>>> import numpy as np
>>> from numpy import linalg as LA
>>> np.set_printoptions(precision=1, suppress=True, linewidth=100)
>>> rd = lambda a: np.round(a, 1) + 0
>>> F = np.array([[10, 11, -3, -3], [1, 2, -12, -12], [4, 5, -9, -9]])
>>> U, sigma, Vh = LA.svd(F)
>>> evecs = Vh[:(sigma > 1e-8).sum()]
>>> rng = np.random.default_rng(3100)
>>> x = F[2] + -1 * F[1] + rng.integers(2) * np.eye(4)[2]
>>> print(x)
[3. 3. 4. 3.]
>>> print(np.allclose(evecs.T @ evecs @ x, x))
False
>>> print(rd(evecs.T @ evecs))
[[0.5 0.5 0.  0. ]
 [0.5 0.5 0.  0. ]
 [0.  0.  0.5 0.5]
 [0.  0.  0.5 0.5]]
>>> print(LA.matrix_rank(np.vstack([F, x])))
3
>>> print(rd(np.diag(evecs.T @ evecs)))
[0.5 0.5 0.5 0.5]
>>> print(LA.cond(F) > 100)
True
>>> print(rd(LA.norm(F, 2) / LA.norm(F)))
0.9
>>> print(LA.matrix_rank(F, rtol=0.1))
2
>>> print([round(float(x), 1) for x in LA.svd(F, compute_uv=False)[:3]])
[24.0, 12.7, 0.0]
>>> print(np.argsort(-LA.norm(F, axis=0).round(6), kind="stable")[:3])
[2 3 1]
>>> print(rd(np.trace(LA.pinv(F) @ F)))
2.0
>>> print(np.unique(F.round(6), axis=0).shape)
(3, 4)
>>> print(np.abs(np.diag(LA.qr(F)[1])) > 1e-9)
[ True  True False]
>>> r0 = np.array([1, -2, 1])
>>> X = np.array([np.roll(r0, i) for i in range(3)])
>>> print(X)
[[ 1 -2  1]
 [ 1  1 -2]
 [-2  1  1]]
>>> print(np.argsort(-LA.norm(X, axis=0).round(6), kind="stable")[:3])
[0 1 2]
>>> print(LA.cond(X) > 100)
True
>>> U, sigma, Vh = LA.svd(X)
>>> evecs = Vh[:(sigma > 1e-8).sum()]
>>> x = X[1] + 4 * X[0] + rng.integers(2) * np.eye(3)[2]
>>> print(x)
[ 5. -7.  3.]
>>> print(rd(evecs.T @ evecs))
[[ 0.7 -0.3 -0.3]
 [-0.3  0.7 -0.3]
 [-0.3 -0.3  0.7]]
>>> print(LA.matrix_rank(np.vstack([X, x])))
3
>>> data = np.loadtxt("out4.csv", delimiter=",")
>>> print(rd(data))
[[-1.3  0.4  1.5]
 [ 1.5 -0.2  1.3]
 [ 0.4  2.  -0.1]]
>>> z = rng.permutation(3)
>>> print(z)
[2 0 1]
>>> M2 = data[z][:, z]
>>> print(rd(np.diag(M2)))
[-0.1 -1.3 -0.2]
>>> print(rd(M2))
[[-0.1  0.4  2. ]
 [ 1.5 -1.3  0.4]
 [ 1.3  1.5 -0.2]]
>>> print(np.allclose(M2, data))
False
>>> print(data.shape)
(3, 3)
>>> print(rd(data.mean(axis=0)))
[0.2 0.7 0.9]
>>> print(rd(data.sum(axis=1)))
[0.6 2.6 2.3]
>>> print(rd(LA.norm(data)))
3.5
>>> print(rd(np.abs(data).max()))
2.0
>>> print(LA.matrix_rank(data))
3
>>> print(np.count_nonzero(data))
9
>>> print(rd(data - data[0]))
[[ 0.   0.   0. ]
 [ 2.8 -0.6 -0.2]
 [ 1.7  1.6 -1.6]]
>>> x = np.array([1, 3, -8, 6])
>>> print(F @ np.eye(4)[2])
[ -3. -12.  -9.]
>>> print(F @ (2 * x))
[98 62 74]
>>> print(LA.norm(F @ x) <= LA.norm(F, 2) * LA.norm(x) + 1e-9)
True
>>> print(rd(data @ data.T))
[[4. 0. 0.]
 [0. 4. 0.]
 [0. 0. 4.]]
>>> print(rd(data[:, 0] @ data[:, 1]))
0.0
>>> print(rd(LA.svd(data, compute_uv=False)))
[2. 2. 2.]
>>> print(rd(LA.norm(data, axis=0)))
[2. 2. 2.]
>>> m1 = np.minimum.outer(np.arange(1, 5), np.arange(1, 5)) * -1
>>> print(m1)
[[-1 -1 -1 -1]
 [-1 -2 -2 -2]
 [-1 -2 -3 -3]
 [-1 -2 -3 -4]]
>>> proj = np.triu(np.array([[1, 2, 1, 1], [2, 0, 2, 2], [0, 0, 0, 1], [1, 1, 0, 0]]), 1) + np.eye(4)
>>> M2 = proj @ m1 @ LA.inv(proj)
>>> print(M2)
[[-5.  1. -8. -1.]
 [-5.  0. -9. -2.]
 [-2.  0. -4. -1.]
 [-1.  0. -2. -1.]]
>>> print(proj @ m1 - m1 @ proj)
[[-4. -6. -7. -7.]
 [-4. -6. -7. -7.]
 [-1.  0.  2.  4.]
 [ 0.  2.  5.  8.]]
>>> print(np.trace(M2), np.trace(m1))
-10.0 -10
>>> w, evecs = LA.eig(M2)
>>> print(rd(np.sort(LA.eigvals(M2 @ M2))))
[ 0.1  0.2  1.  68.7]
>>> print(rd(w))
[-8.3 -1.  -0.4 -0.3]
>>> print(rd(np.prod(w)))
1.0
>>> print(rd(LA.eigvalsh(m1).min()))
-8.3
>>> mat = np.loadtxt("a.csv", delimiter=",")
>>> print(mat)
[[ 1.   0.   0.   0. ]
 [ 0.   0.8  0.  -0.6]
 [ 0.   0.   1.   0. ]
 [ 0.   0.6  0.   0.8]]
>>> print(rd(mat @ mat))
[[ 1.   0.   0.   0. ]
 [ 0.   0.3  0.  -1. ]
 [ 0.   0.   1.   0. ]
 [ 0.   1.   0.   0.3]]
>>> print(np.allclose(mat, mat.T))
False
>>> print(rd(np.trace(mat)))
3.6
>>> print(np.allclose(mat @ mat.T, mat.T @ mat))
True
>>> r0 = np.array([-2, -3, -1, 0])
>>> M2 = mat + np.outer(r0, np.eye(4)[3])
>>> print(LA.matrix_rank(M2 - mat))
1
>>> x = np.array([-1, 0, 2, -2])
>>> print(np.einsum("ij,j->i", mat, x))
[-1.   1.2  2.  -1.6]
>>> print(mat @ (2 * x))
[-2.   2.4  4.  -3.2]
>>> print((mat @ x).argmax())
2
>>> x = np.array([1, 8, 7, 0])
>>> print(rd(LA.inv(mat)))
[[ 1.   0.   0.   0. ]
 [ 0.   0.8  0.   0.6]
 [ 0.   0.   1.   0. ]
 [ 0.  -0.6  0.   0.8]]
>>> print([p for p in range(1, 25) if np.allclose(LA.matrix_power(mat, p), np.eye(4))])
[]
>>> print(rd(LA.norm(x)), rd(LA.norm(mat @ x)))
10.7 10.7
>>> print(rd(np.abs(LA.eigvals(mat))))
[1. 1. 1. 1.]
>>> print(rd(LA.det(mat)))
1.0
>>> print(rd(mat.T @ (mat @ x)))
[1. 8. 7. 0.]
>>> print(rd(np.sort(np.abs(np.degrees(np.angle(LA.eigvals(mat)))))))
[ 0.   0.  36.9 36.9]
>>> print(4 - LA.matrix_rank(mat - np.eye(4), tol=1e-8))
2
>>> W0 = np.loadtxt("w.csv", delimiter=",")
>>> print(W0)
[[-1. -3.  3.]
 [-2. -3.  1.]
 [ 0.  1.  2.]]
>>> print(rd(LA.norm(W0) ** 2 / LA.norm(W0, 2) ** 2))
1.2
>>> print(rd(LA.norm(W0, axis=1)))
[4.4 3.7 2.2]
>>> print(rd(LA.norm(W0, 2)))
5.6
>>> print(rd(LA.norm(W0, axis=0)))
[2.2 4.4 3.7]
>>> print(rd(LA.norm(W0[1] - W0[2])))
4.6
>>> W = np.array([[3, 1, -1], [2, -2, -2], [-1, -2, -3]])
>>> coef = np.array([2, 2, 2])
>>> H = np.maximum(W0 @ W + coef, 0)
>>> print(H)
[[0. 1. 0.]
 [0. 4. 7.]
 [2. 0. 0.]]
>>> print(LA.matrix_rank(H))
3
>>> W2 = np.array([[-3, -1, -2], [1, 3, -1], [-1, 0, 3]])
>>> print((H @ W2).round(6).argmax(axis=1))
[1 2 1]
>>> print(W @ W2)
[[ -7   0 -10]
 [ -6  -8  -8]
 [  4  -5  -5]]
>>> x = np.array([-2, -1, 0])
>>> target = W0 @ x
>>> print(target)
[ 5.  7. -1.]
>>> print(rd(LA.solve(W0, target + W0[:, 0])))
[-1. -1.  0.]
>>> print(rd(LA.solve(W0, 2 * target)))
[-4. -2.  0.]
>>> M2 = np.array([[0, 3], [2, 2], [3, 2]])
>>> print(np.einsum("ik,kj->ji", W0, M2))
[[  3.  -3.   8.]
 [ -3. -10.   6.]]
>>> print(np.einsum("ik,kj->ij", W0, M2))
[[  3.  -3.]
 [ -3. -10.]
 [  8.   6.]]
>>> print(M2.T @ W0.T)
[[  3.  -3.   8.]
 [ -3. -10.   6.]]
>>> print(np.vstack([W0, M2.T]).shape)
(5, 3)
>>> print(LA.matrix_rank(W0 @ M2))
2
>>> print(np.einsum("ij->j", W0))
[-3. -5.  6.]
>>> arr = np.array([[5.0, 1.0, 0.0, 0.0],
...     [0.0, 5.0, 1.0, 0.0],
...     [0.0, 0.0, 5.0, 1.0],
...     [0.0, 0.0, 0.0, 5.0]])
>>> cov = arr.T @ arr
>>> print(rd(LA.svd(arr, compute_uv=False) ** 2))
[34.  28.7 22.5 17.8]
>>> print((arr @ arr.T).shape)
(4, 4)
>>> print(np.trace(cov), (arr ** 2).sum())
103.0 103.0
>>> print(LA.matrix_rank(cov))
4
>>> print(rd(LA.eigvalsh(cov)[::-1]))
[34.  28.7 22.5 17.8]
>>> M = np.loadtxt("test3.csv", delimiter=",")
>>> print(M)
[[ 0.  0.  0.]
 [ 0.  0. -1.]
 [ 0. -1.  0.]]
>>> r = LA.matrix_rank(M)
>>> print(r)
2
>>> N = LA.svd(M)[2][r:].T
>>> print(M @ N)
[[0.]
 [0.]
 [0.]]
>>> print([int(LA.matrix_rank(np.delete(M, i, axis=0))) for i in range(3)])
[2, 1, 1]
>>> print(rd(LA.norm(M)))
1.4
>>> print(np.abs(M).max())
1.0
>>> print(M.shape)
(3, 3)
>>> print(rd(LA.svd(M, compute_uv=False)))
[1. 1. 0.]
>>> print(M.sum(axis=0))
[ 0. -1. -1.]
>>> print(LA.matrix_rank(M))
2
>>> print(np.unravel_index(np.abs(M).argmax(), M.shape))
(np.int64(1), np.int64(2))
>>> print(M.sum(axis=1))
[ 0. -1. -1.]
>>> print(M - M[0])
[[ 0.  0.  0.]
 [ 0.  0. -1.]
 [ 0. -1.  0.]]
>>> print(rd(X @ LA.pinv(X) @ X))
[[ 1. -2.  1.]
 [ 1.  1. -2.]
 [-2.  1.  1.]]
>>> print(LA.lstsq(X[:-1].T, X[-1])[2])
2
>>> print(np.unique(X.round(6), axis=0).shape)
(3, 3)
>>> U, sigma, Vh = LA.svd(M)
>>> print(sigma)
[1. 1. 0.]
>>> M2 = U[:, :2] @ np.diag(sigma[:2]) @ Vh[:2]
>>> print(rd(LA.norm(M - M2) / LA.norm(M)))
0.0
>>> print(np.abs(M - M2).max())
0.0
